% python3 -q
>>> import numpy as np
>>> np.set_printoptions(precision=2, suppress=True, linewidth=160, floatmode="fixed")
>>> K = np.load("case5.npy")
>>> K
array([[ 2, -2, -3,  1],
       [ 0,  0,  0,  0],
       [-6,  6,  9, -3]])
>>> np.argsort(-np.linalg.norm(K, axis=0).round(6), kind="stable")[:3]
array([2, 0, 1])
>>> left, sigma, Vt = np.linalg.svd(K)
>>> vecs = Vt[:(sigma > 1e-8).sum()]
>>> rng = np.random.default_rng(469)
>>> x = K[0] + -3 * K[2] + rng.integers(2) * np.eye(4)[3]
>>> x
array([ 20.00, -20.00, -30.00,  10.00])
>>> round(np.linalg.norm(x - vecs.T @ vecs @ x), 2)
np.float64(0.0)
>>> np.linalg.matrix_rank(np.vstack([K, x]))
np.int64(1)
>>> np.diag(vecs.T @ vecs)
array([0.22, 0.22, 0.50, 0.06])
>>> E = np.loadtxt("mat.csv", delimiter=",")
>>> E
array([[0.00, 2.00, 0.00, 0.00],
       [2.00, 2.00, 2.00, 0.00],
       [0.00, 2.00, 2.00, 2.00],
       [0.00, 0.00, 2.00, 1.00]])
>>> w, vecs = np.linalg.eig(E)
>>> np.sort(np.linalg.eigvals(E @ E))
array([ 0.15,  3.36,  5.29, 24.20])
>>> np.sort(np.linalg.eigvals(E.T))
array([-1.83, -0.39,  2.30,  4.92])
>>> np.round(E @ vecs[:, 0] - w[0] * vecs[:, 0], 2) + 0
array([0.00, 0.00, 0.00, 0.00])
>>> mat = np.load("x.npy")
>>> mat
array([[-1,  0,  1],
       [ 0,  0,  0],
       [ 2,  0,  1]])
>>> left, sigma, Vt = np.linalg.svd(mat)
>>> np.argmax(sigma[:-1] / (sigma[1:] + 1e-6)) + 1
np.int64(2)
>>> B = left[:, :2] @ np.diag(sigma[:2]) @ Vt[:2]
>>> np.linalg.matrix_rank(B)
np.int64(2)
>>> np.round(np.linalg.norm(mat - B) / np.linalg.norm(mat), 2)
np.float64(0.0)
>>> np.linalg.matrix_rank(mat, rtol=0.05)
np.int64(2)
